% ipython --no-banner

In [1]: import numpy as np

In [2]: np.set_printoptions(suppress=True, linewidth=200)

In [3]: arr = np.load("x.npy")

In [4]: arr
Out[4]: 
array([[ 5, -3,  4],
       [-3,  4, -3],
       [ 4, -3, 13]])

In [5]: # symmetric

In [6]: round(np.linalg.det(2 * arr), 1), np.round(np.linalg.det(arr), 1)
Out[6]: (np.float64(848.0), np.float64(106.0))

In [7]: round(float(np.linalg.det(arr.T)), 1)
Out[7]: 106.0

In [8]: np.round(np.poly(arr), 1)
Out[8]: array([   1.,  -22.,  103., -106.])

In [9]: np.round(np.linalg.eigvals(arr), 1)
Out[9]: array([16. ,  1.4,  4.6])

In [10]: (arr - arr.T) / 2
Out[10]: 
array([[0., 0., 0.],
       [0., 0., 0.],
       [0., 0., 0.]])

In [11]: np.allclose(arr @ arr.T, arr.T @ arr)
Out[11]: True

In [12]: vals, V = np.linalg.eigh(arr)

In [13]: vals.sum(), np.trace(arr)
Out[13]: (np.float64(22.0), np.int64(22))

In [14]: np.round(np.linalg.eigvalsh(arr + -2 * np.eye(3)), 1)
Out[14]: array([-0.6,  2.6, 14. ])

In [15]: np.unique(vals.round(6) + 0, return_counts=True)[1]
Out[15]: array([1, 1, 1])

In [16]: np.round(V @ np.diag(vals) @ V.T, 1)
Out[16]: 
array([[ 5., -3.,  4.],
       [-3.,  4., -3.],
       [ 4., -3., 13.]])

In [17]: np.round(V.T @ arr @ V, 1) + 0
Out[17]: 
array([[ 1.4,  0. ,  0. ],
       [ 0. ,  4.6,  0. ],
       [ 0. ,  0. , 16. ]])

In [18]: vals.round(1)
Out[18]: array([ 1.4,  4.6, 16. ])

In [19]: np.round(V.T @ V, 1) + 0
Out[19]: 
array([[1., 0., 0.],
       [0., 1., 0.],
       [0., 0., 1.]])

In [20]: vals, V = np.linalg.eigh(arr)

In [21]: x = np.array([0, 2, -3])

In [22]: x @ arr @ x / (x @ x), np.round(vals[0], 1), np.round(vals[-1], 1)
Out[22]: (np.float64(13.0), np.float64(1.4), np.float64(16.0))

In [23]: x @ arr @ x
Out[23]: np.int64(169)

In [24]: np.round(V * np.maximum(vals, 0) @ V.T, 1)
Out[24]: 
array([[ 5., -3.,  4.],
       [-3.,  4., -3.],
       [ 4., -3., 13.]])

In [25]: np.round(V * np.abs(vals) @ V.T, 1)
Out[25]: 
array([[ 5., -3.,  4.],
       [-3.,  4., -3.],
       [ 4., -3., 13.]])

In [26]: np.abs(arr).sum(axis=1).max(), np.round(np.abs(vals).max(), 1)
Out[26]: (np.int64(20), np.float64(16.0))

In [27]: np.round(np.linalg.eigvalsh(arr[1:, 1:]), 1)
Out[27]: array([ 3.1, 13.9])

In [28]: np.round(V * np.sqrt(vals) @ V.T, 1)
Out[28]: 
array([[ 2. , -0.7,  0.7],
       [-0.7,  1.8, -0.5],
       [ 0.7, -0.5,  3.5]])

In [29]: feats = np.array([[2, 1, -2], [-3, -5, -5], [0, 5, -2], [-1, -3, -4]])

In [30]: feats[-1] = feats[0] + -2 * feats[1]

In [31]: feats
Out[31]: 
array([[ 2,  1, -2],
       [-3, -5, -5],
       [ 0,  5, -2],
       [ 8, 11,  8]])

In [32]: f = np.array([2, 3])

In [33]: np.polyval(f, feats[3])
Out[33]: array([19, 25, 19])

In [34]: proj = feats @ np.linalg.solve(feats.T @ feats, feats.T)

In [35]: np.allclose(proj @ proj, proj)
Out[35]: True

In [36]: np.round(np.diag(proj), 1)
Out[36]: array([0.8, 0.3, 1. , 0.8])

In [37]: np.linalg.matrix_rank(np.eye(4) - proj)
Out[37]: np.int64(1)

In [38]: A = np.loadtxt("mat.csv", delimiter=",")

In [39]: A
Out[39]: 
array([[ 1.,  0.,  0.,  0.],
       [-1.,  1.,  0.,  0.],
       [ 1.,  1.,  1.,  0.],
       [ 1., -1.,  1.,  1.]])

In [40]: f = np.array([3, -3, 3, -2])

In [41]: A2 = A + np.outer(f, np.eye(4)[2])

In [42]: A2
Out[42]: 
array([[ 1.,  0.,  3.,  0.],
       [-1.,  1., -3.,  0.],
       [ 1.,  1.,  4.,  0.],
       [ 1., -1., -1.,  1.]])

In [43]: np.linalg.matrix_rank(A2 - A)
Out[43]: np.int64(1)

In [44]: A2 = np.array([[-2, -2], [4, -5], [1, -5], [3, -4]])

In [45]: A @ A2
Out[45]: 
array([[ -2.,  -2.],
       [  6.,  -3.],
       [  3., -12.],
       [ -2.,  -6.]])

In [46]: np.einsum("ij->j", A)
Out[46]: array([2., 1., 2., 1.])

In [47]: np.einsum("ij,ij->i", A, A)
Out[47]: array([1., 2., 3., 4.])

In [48]: np.linalg.matrix_rank(np.vstack([A, A2.T]))
Out[48]: np.int64(4)

In [49]: A2 = A[0, 0] * A[1:] - np.outer(A[1:, 0], A[0])

In [50]: A2
Out[50]: 
array([[ 0.,  1.,  0.,  0.],
       [ 0.,  1.,  1.,  0.],
       [ 0., -1.,  1.,  1.]])

In [51]: A[:, 0] / A[0, 0]
Out[51]: array([ 1., -1.,  1.,  1.])

In [52]: A2 = A / np.linalg.norm(A, axis=1, keepdims=True)

In [53]: G = A2 @ A2.T

In [54]: (G - 2 * np.eye(4)).round(6).argmax(axis=1)
Out[54]: array([2, 2, 0, 0])

In [55]: G.round(1) + 0
Out[55]: 
array([[ 1. , -0.7,  0.6,  0.5],
       [-0.7,  1. ,  0. , -0.7],
       [ 0.6,  0. ,  1. ,  0.3],
       [ 0.5, -0.7,  0.3,  1. ]])

In [56]: np.argwhere(np.triu(np.abs(G) > 0.95, 1))
Out[56]: array([], shape=(0, 2), dtype=int64)

In [57]: E = np.array([[-2, 3, -1, -3, 1],
    ...:     [0, 2, -2, -3, 2],
    ...:     [0, 0, 1, -3, 2],
    ...:     [0, 0, 0, -2, 2],
    ...:     [0, 0, 0, 0, -1]])

In [58]: np.round(np.linalg.det(E[::-1]), 1)
Out[58]: np.float64(-8.0)

In [59]: np.kron(np.eye(2, dtype=int), E)
Out[59]: 
array([[-2,  3, -1, -3,  1,  0,  0,  0,  0,  0],
       [ 0,  2, -2, -3,  2,  0,  0,  0,  0,  0],
       [ 0,  0,  1, -3,  2,  0,  0,  0,  0,  0],
       [ 0,  0,  0, -2,  2,  0,  0,  0,  0,  0],
       [ 0,  0,  0,  0, -1,  0,  0,  0,  0,  0],
       [ 0,  0,  0,  0,  0, -2,  3, -1, -3,  1],
       [ 0,  0,  0,  0,  0,  0,  2, -2, -3,  2],
       [ 0,  0,  0,  0,  0,  0,  0,  1, -3,  2],
       [ 0,  0,  0,  0,  0,  0,  0,  0, -2,  2],
       [ 0,  0,  0,  0,  0,  0,  0,  0,  0, -1]])
